$ ipython --no-banner

In [1]: import numpy as np

In [2]: np.set_printoptions(precision=2, suppress=True, linewidth=140, legacy="1.25")

In [3]: rnd = lambda a: np.round(a, 2) + 0

In [4]: arr = np.load("x.npy")

In [5]: arr
Out[5]: 
array([[-3.07,  0.11, -3.09, -0.88, -0.93],
       [ 0.01, -4.01,  7.04, -4.97,  7.1 ],
       [-0.94, -4.04,  3.89, -5.8 , -2.08],
       [ 2.94, -0.14,  1.84,  7.96,  3.99],
       [-3.06,  6.86, -7.99, -2.04,  6.19],
       [-4.19,  2.94, -4.11, -0.12, 12.16],
       [ 1.1 , -6.08,  9.  , -8.89, -1.11]])

In [6]: O, V = np.linalg.qr(arr[:, :1])[0], np.linalg.qr(arr[:, 1:])[0]

In [7]: sig = np.linalg.svd(O.T @ V, compute_uv=False)

In [8]: rnd(np.degrees(np.arccos(sig.clip(0, 1))))
Out[8]: array([2.48])

In [9]: rnd(np.linalg.norm(O @ O.T - V @ V.T, 2))
Out[9]: 1.0

In [10]: rnd(sig)
Out[10]: array([1.])

In [11]: out = np.c_[arr[:, :3] @ np.array([[3, 2, 2], [1, -2, 1], [1, 1, -3]]), np.array([2, 2, 3, 0, 3, 0, 0])]

In [12]: rnd(out)
Out[12]: 
array([[-12.19,  -9.45,   3.24,   2.  ],
       [  3.06,  15.08, -25.11,   2.  ],
       [ -2.97,  10.09, -17.59,   3.  ],
       [ 10.52,   8.  ,   0.22,   0.  ],
       [-10.31, -27.83,  24.71,   3.  ],
       [-13.74, -18.37,   6.89,   0.  ],
       [  6.22,  23.36, -30.88,   0.  ]])

In [13]: np.linalg.matrix_rank(out)
Out[13]: 4

In [14]: np.linalg.matrix_rank(np.c_[arr, out])
Out[14]: 6

In [15]: rnd(np.linalg.norm(out - arr @ np.linalg.lstsq(arr, out)[0], axis=0))
Out[15]: array([0.  , 0.  , 0.  , 3.35])

In [16]: W0 = np.load("case17.npy")

In [17]: W0
Out[17]: 
array([[ 2,  2,  2,  2,  2],
       [ 2,  4,  4,  4,  4],
       [ 2,  4,  6,  6,  6],
       [ 2,  4,  6,  8,  8],
       [ 2,  4,  6,  8, 10]])

In [18]: vals, V = np.linalg.eig(W0)

In [19]: rnd(np.sort(np.linalg.eigvals(W0.T)))
Out[19]: array([ 0.54,  0.71,  1.17,  2.9 , 24.69])

In [20]: rnd(vals)
Out[20]: array([24.69,  2.9 ,  1.17,  0.71,  0.54])

In [21]: rnd(np.prod(vals))
Out[21]: 32.0

In [22]: rnd(np.sort(np.linalg.eigvals(np.linalg.inv(W0))))
Out[22]: array([0.04, 0.35, 0.86, 1.42, 1.84])

In [23]: M = np.array([[0, 2, 2, 1], [1, 1, 0, 2], [1, 2, 3, 0], [1, 1, 3, 0]])

In [24]: M
Out[24]: 
array([[0, 2, 2, 1],
       [1, 1, 0, 2],
       [1, 2, 3, 0],
       [1, 1, 3, 0]])

In [25]: np.einsum("ii->", M)
Out[25]: 4

In [26]: rnd(np.linalg.det(M[::-1]))
Out[26]: -7.0

In [27]: rnd(np.linalg.eigvals(M))
Out[27]: array([ 5.07+0.j  , -1.  +0.j  , -0.04+1.17j, -0.04-1.17j])

In [28]: rnd(np.linalg.det(2 * M)), rnd(np.linalg.det(M))
Out[28]: (-112.0, -7.0)

In [29]: A = np.loadtxt("w.csv", delimiter=",")

In [30]: A
Out[30]: 
array([[ 0.5 ,  1.4 ,  0.6 , -0.3 , -0.98,  0.3 ],
       [ 0.  ,  0.4 , -0.6 ,  0.7 ,  0.02,  0.3 ],
       [ 1.2 , -0.3 , -0.4 , -0.5 , -2.39, -0.2 ],
       [-0.1 , -1.3 ,  0.3 , -1.2 ,  0.2 , -0.4 ],
       [-1.7 ,  0.5 ,  0.7 ,  2.  ,  3.39,  0.7 ],
       [-1.4 , -0.2 , -0.6 , -1.7 ,  2.73,  0.6 ],
       [-0.7 ,  0.  , -0.9 ,  0.6 ,  1.4 ,  0.8 ],
       [ 0.2 , -0.6 , -1.6 , -0.6 , -0.48, -0.7 ],
       [-1.5 ,  0.8 , -1.5 ,  0.  ,  2.95,  0.6 ],
       [-0.6 , -0.3 , -0.9 ,  3.2 ,  1.17,  0.3 ],
       [-1.8 , -0.6 ,  0.4 ,  0.  ,  3.54,  0.3 ],
       [ 0.5 , -1.3 ,  0.4 ,  0.5 , -1.05,  0.3 ],
       [ 0.9 , -1.3 , -0.6 , -0.6 , -1.75,  0.6 ],
       [ 2.2 ,  0.3 , -1.1 , -0.3 , -4.49, -1.4 ],
       [-0.5 ,  0.9 ,  1.3 , -2.4 ,  0.95,  0.6 ],
       [ 1.4 ,  0.1 , -1.4 , -0.6 , -2.68,  1.6 ],
       [-0.4 ,  0.4 ,  1.1 , -1.2 ,  0.88, -0.3 ]])

In [31]: Ac = A - A.mean(axis=0)

In [32]: left, sig, VT = np.linalg.svd(Ac, full_matrices=False)

In [33]: np.abs(VT[0]).argmax()
Out[33]: 4

In [34]: rnd(sig)
Out[34]: array([10.36,  5.36,  3.36,  3.1 ,  2.45,  0.08])

In [35]: rnd(np.abs(VT[-1]))
Out[35]: array([0.89, 0.  , 0.01, 0.  , 0.45, 0.02])

In [36]: rnd(VT[0] * np.sign(VT[0, np.abs(VT[0]).argmax()]))
Out[36]: array([-0.44,  0.05,  0.1 ,  0.12,  0.88,  0.1 ])

In [37]: np.abs(left[:, 0]).argmax()
Out[37]: 13

In [38]: np.linalg.matrix_rank(Ac)
Out[38]: 6

In [39]: m1 = np.load("out10.npy")

In [40]: m1
Out[40]: 
array([[-4.98, -5.  ,  3.  , -8.  , -1.  ],
       [-9.  ,  3.02, -7.  ,  9.  , -8.  ],
       [ 1.  , -2.  , -8.98,  9.  , -3.  ],
       [-4.  ,  0.  , -4.  ,  9.02,  8.  ],
       [-5.  , -5.  ,  3.  , -8.  , -0.98]])

In [41]: rnd(m1.sum(axis=1))
Out[41]: array([-15.98, -11.98,  -3.98,   9.02, -15.98])

In [42]: m1.shape
Out[42]: (5, 5)

In [43]: m1.sum(axis=0)
Out[43]: array([-21.98,  -8.98, -13.98,  11.02,  -4.98])

In [44]: np.linalg.matrix_rank(m1)
Out[44]: 5

In [45]: rnd(np.linalg.norm(m1, 2) / np.linalg.norm(m1))
Out[45]: 0.78

In [46]: np.linalg.matrix_rank(m1, rtol=0.1)
Out[46]: 4

In [47]: O, _ = np.linalg.qr(np.array([[0.8, 1.4, 1.9, -1.8, -1.0, -0.8],
    ...:     [0.3, -0.4, -0.2, -0.2, -0.9, -0.4],
    ...:     [-1.3, -0.2, -0.3, -0.3, -1.2, -1.1],
    ...:     [-1.2, -0.1, 1.2, -1.4, 1.3, 0.8],
    ...:     [-0.7, 0.0, 1.4, -0.4, -1.0, 1.0],
    ...:     [1.8, -0.4, -0.8, 0.9, -0.6, -1.4]]))

In [48]: X = 5 * O

In [49]: rnd(X)
Out[49]: 
array([[-1.45,  4.41,  0.76, -1.3 , -1.03,  0.33],
       [-0.54, -1.41,  1.42, -2.69, -1.89, -3.15],
       [ 2.36, -0.29, -1.56, -1.45, -3.18,  2.17],
       [ 2.18,  0.01,  2.61, -2.4 ,  2.39,  1.41],
       [ 1.27,  0.2 ,  3.37,  2.82, -2.01,  0.  ],
       [-3.27, -1.85,  1.35, -0.53, -0.72,  2.88]])

In [50]: out = np.linalg.inv(X)

In [51]: (np.abs(out) > 1e-9).astype(int)
Out[51]: 
array([[1, 1, 1, 1, 1, 1],
       [1, 1, 1, 1, 1, 1],
       [1, 1, 1, 1, 1, 1],
       [1, 1, 1, 1, 1, 1],
       [1, 1, 1, 1, 1, 1],
       [1, 1, 1, 1, 1, 1]])

In [52]: rnd(np.linalg.cond(X))
Out[52]: 1.0

In [53]: np.allclose(out, X.T)
Out[53]: False

In [54]: rnd(out)
Out[54]: 
array([[-0.06, -0.02,  0.09,  0.09,  0.05, -0.13],
       [ 0.18, -0.06, -0.01,  0.  ,  0.01, -0.07],
       [ 0.03,  0.06, -0.06,  0.1 ,  0.13,  0.05],
       [-0.05, -0.11, -0.06, -0.1 ,  0.11, -0.02],
       [-0.04, -0.08, -0.13,  0.1 , -0.08, -0.03],
       [ 0.01, -0.13,  0.09,  0.06,  0.  ,  0.12]])

In [55]: rnd(np.linalg.det(X) * np.linalg.det(out))
Out[55]: 1.0

In [56]: rnd(np.linalg.inv(out))
Out[56]: 
array([[-1.45,  4.41,  0.76, -1.3 , -1.03,  0.33],
       [-0.54, -1.41,  1.42, -2.69, -1.89, -3.15],
       [ 2.36, -0.29, -1.56, -1.45, -3.18,  2.17],
       [ 2.18,  0.01,  2.61, -2.4 ,  2.39,  1.41],
       [ 1.27,  0.2 ,  3.37,  2.82, -2.01,  0.  ],
       [-3.27, -1.85,  1.35, -0.53, -0.72,  2.88]])

In [57]: rnd(X @ out)
Out[57]: 
array([[1., 0., 0., 0., 0., 0.],
       [0., 1., 0., 0., 0., 0.],
       [0., 0., 1., 0., 0., 0.],
       [0., 0., 0., 1., 0., 0.],
       [0., 0., 0., 0., 1., 0.],
       [0., 0., 0., 0., 0., 1.]])

In [58]: W = np.array([[2, -2, -2, 5, 0, 0],
    ...:     [-4, -4, 5, -1, -2, -5],
    ...:     [4, -5, 3, -1, 4, 1],
    ...:     [-1, -3, -3, -2, -1, 0],
    ...:     [1, 3, 0, -4, -5, -4],
    ...:     [4, -1, -4, -4, 2, -5]])

In [59]: beta = np.array([2, 2, 0, 2, 1, 0])

In [60]: hid = np.maximum(out @ W + beta, 0)

In [61]: np.linalg.matrix_rank(hid)
Out[61]: 6

In [62]: (hid > 0).astype(int)
Out[62]: 
array([[1, 1, 1, 1, 1, 1],
       [1, 1, 0, 1, 1, 1],
       [1, 1, 0, 1, 0, 0],
       [1, 1, 0, 1, 1, 1],
       [1, 1, 0, 1, 1, 1],
       [1, 1, 0, 1, 1, 1]])

In [63]: rnd((hid > 0).mean(axis=0))
Out[63]: array([1.  , 1.  , 0.17, 1.  , 0.83, 0.83])

In [64]: basis = np.array([[5, -4], [-1, -5], [1, 5], [5, -4], [-5, -5], [-5, 2]])

In [65]: (hid @ basis).round(6).argmax(axis=1)
Out[65]: array([0, 0, 0, 0, 0, 0])

In [66]: rnd(hid @ basis)
Out[66]: 
array([[  9.3 , -23.08],
       [ 17.83, -35.14],
       [ 13.06, -22.4 ],
       [ 13.25, -35.25],
       [  7.76, -30.28],
       [ 12.75, -36.64]])

In [67]: W @ basis
Out[67]: 
array([[ 35, -28],
       [ 19,  65],
       [ -2,  10],
       [-10,  17],
       [ 27,  14],
       [ 12, -35]])

In [68]: rng = np.random.default_rng(932)

In [69]: z = rng.permutation(6)

In [70]: z
Out[70]: array([3, 0, 5, 4, 2, 1])

In [71]: out = X[z][:, z]

In [72]: rnd(np.diag(out))
Out[72]: array([-2.4 , -1.45,  2.88, -2.01, -1.56, -1.41])

In [73]: rnd(out)
Out[73]: 
array([[-2.4 ,  2.18,  1.41,  2.39,  2.61,  0.01],
       [-1.3 , -1.45,  0.33, -1.03,  0.76,  4.41],
       [-0.53, -3.27,  2.88, -0.72,  1.35, -1.85],
       [ 2.82,  1.27,  0.  , -2.01,  3.37,  0.2 ],
       [-1.45,  2.36,  2.17, -3.18, -1.56, -0.29],
       [-2.69, -0.54, -3.15, -1.89,  1.42, -1.41]])

In [74]: np.allclose(out, X)
Out[74]: False

In [75]: rnd(out.ravel(order="F"))
Out[75]: 
array([-2.4 , -1.3 , -0.53,  2.82, -1.45, -2.69,  2.18, -1.45, -3.27,  1.27,  2.36, -0.54,  1.41,  0.33,  2.88,  0.  ,  2.17, -3.15,  2.39,
       -1.03, -0.72, -2.01, -3.18, -1.89,  2.61,  0.76,  1.35,  3.37, -1.56,  1.42,  0.01,  4.41, -1.85,  0.2 , -0.29, -1.41])

In [76]: rnd(out.reshape(2, -1))
Out[76]: 
array([[-2.4 ,  2.18,  1.41,  2.39,  2.61,  0.01, -1.3 , -1.45,  0.33, -1.03,  0.76,  4.41, -0.53, -3.27,  2.88, -0.72,  1.35, -1.85],
       [ 2.82,  1.27,  0.  , -2.01,  3.37,  0.2 , -1.45,  2.36,  2.17, -3.18, -1.56, -0.29, -2.69, -0.54, -3.15, -1.89,  1.42, -1.41]])

In [77]: T = out.reshape(6, 2, -1)

In [78]: rnd(T[:, 0])
Out[78]: 
array([[-2.4 ,  2.18,  1.41],
       [-1.3 , -1.45,  0.33],
       [-0.53, -3.27,  2.88],
       [ 2.82,  1.27,  0.  ],
       [-1.45,  2.36,  2.17],
       [-2.69, -0.54, -3.15]])

In [79]: T.shape
Out[79]: (6, 2, 3)

In [80]: np.einsum("ihd,jhd->hij", T, T).shape
Out[80]: (2, 6, 6)

In [81]: out = np.array([[2, 2, 2, 0, 0, 2, 3, 2, 1]])

In [82]: data = out.T @ out

In [83]: data
Out[83]: 
array([[4, 4, 4, 0, 0, 4, 6, 4, 2],
       [4, 4, 4, 0, 0, 4, 6, 4, 2],
       [4, 4, 4, 0, 0, 4, 6, 4, 2],
       [0, 0, 0, 0, 0, 0, 0, 0, 0],
       [0, 0, 0, 0, 0, 0, 0, 0, 0],
       [4, 4, 4, 0, 0, 4, 6, 4, 2],
       [6, 6, 6, 0, 0, 6, 9, 6, 3],
       [4, 4, 4, 0, 0, 4, 6, 4, 2],
       [2, 2, 2, 0, 0, 2, 3, 2, 1]])

In [84]: vals, V = np.linalg.eigh(data)

In [85]: rnd(np.linalg.eigvalsh(data @ data))
Out[85]: array([  0.,   0.,   0.,   0.,   0.,   0.,   0.,   0., 900.])

In [86]: np.abs(V[:, -1]).round(6).argmax()
Out[86]: 6

In [87]: rnd(vals)
Out[87]: array([ 0.,  0.,  0.,  0.,  0.,  0.,  0.,  0., 30.])

In [88]: rnd(V.T @ data @ V)
Out[88]: 
array([[ 0.,  0.,  0.,  0.,  0.,  0.,  0.,  0.,  0.],
       [ 0.,  0.,  0.,  0.,  0.,  0.,  0.,  0.,  0.],
       [ 0.,  0.,  0.,  0.,  0.,  0.,  0.,  0.,  0.],
       [ 0.,  0.,  0.,  0.,  0.,  0.,  0.,  0.,  0.],
       [ 0.,  0.,  0.,  0.,  0.,  0.,  0.,  0.,  0.],
       [ 0.,  0.,  0.,  0.,  0.,  0.,  0.,  0.,  0.],
       [ 0.,  0.,  0.,  0.,  0.,  0.,  0.,  0.,  0.],
       [ 0.,  0.,  0.,  0.,  0.,  0.,  0.,  0.,  0.],
       [ 0.,  0.,  0.,  0.,  0.,  0.,  0.,  0., 30.]])

In [89]: rnd(V.T @ V)
Out[89]: 
array([[1., 0., 0., 0., 0., 0., 0., 0., 0.],
       [0., 1., 0., 0., 0., 0., 0., 0., 0.],
       [0., 0., 1., 0., 0., 0., 0., 0., 0.],
       [0., 0., 0., 1., 0., 0., 0., 0., 0.],
       [0., 0., 0., 0., 1., 0., 0., 0., 0.],
       [0., 0., 0., 0., 0., 1., 0., 0., 0.],
       [0., 0., 0., 0., 0., 0., 1., 0., 0.],
       [0., 0., 0., 0., 0., 0., 0., 1., 0.],
       [0., 0., 0., 0., 0., 0., 0., 0., 1.]])
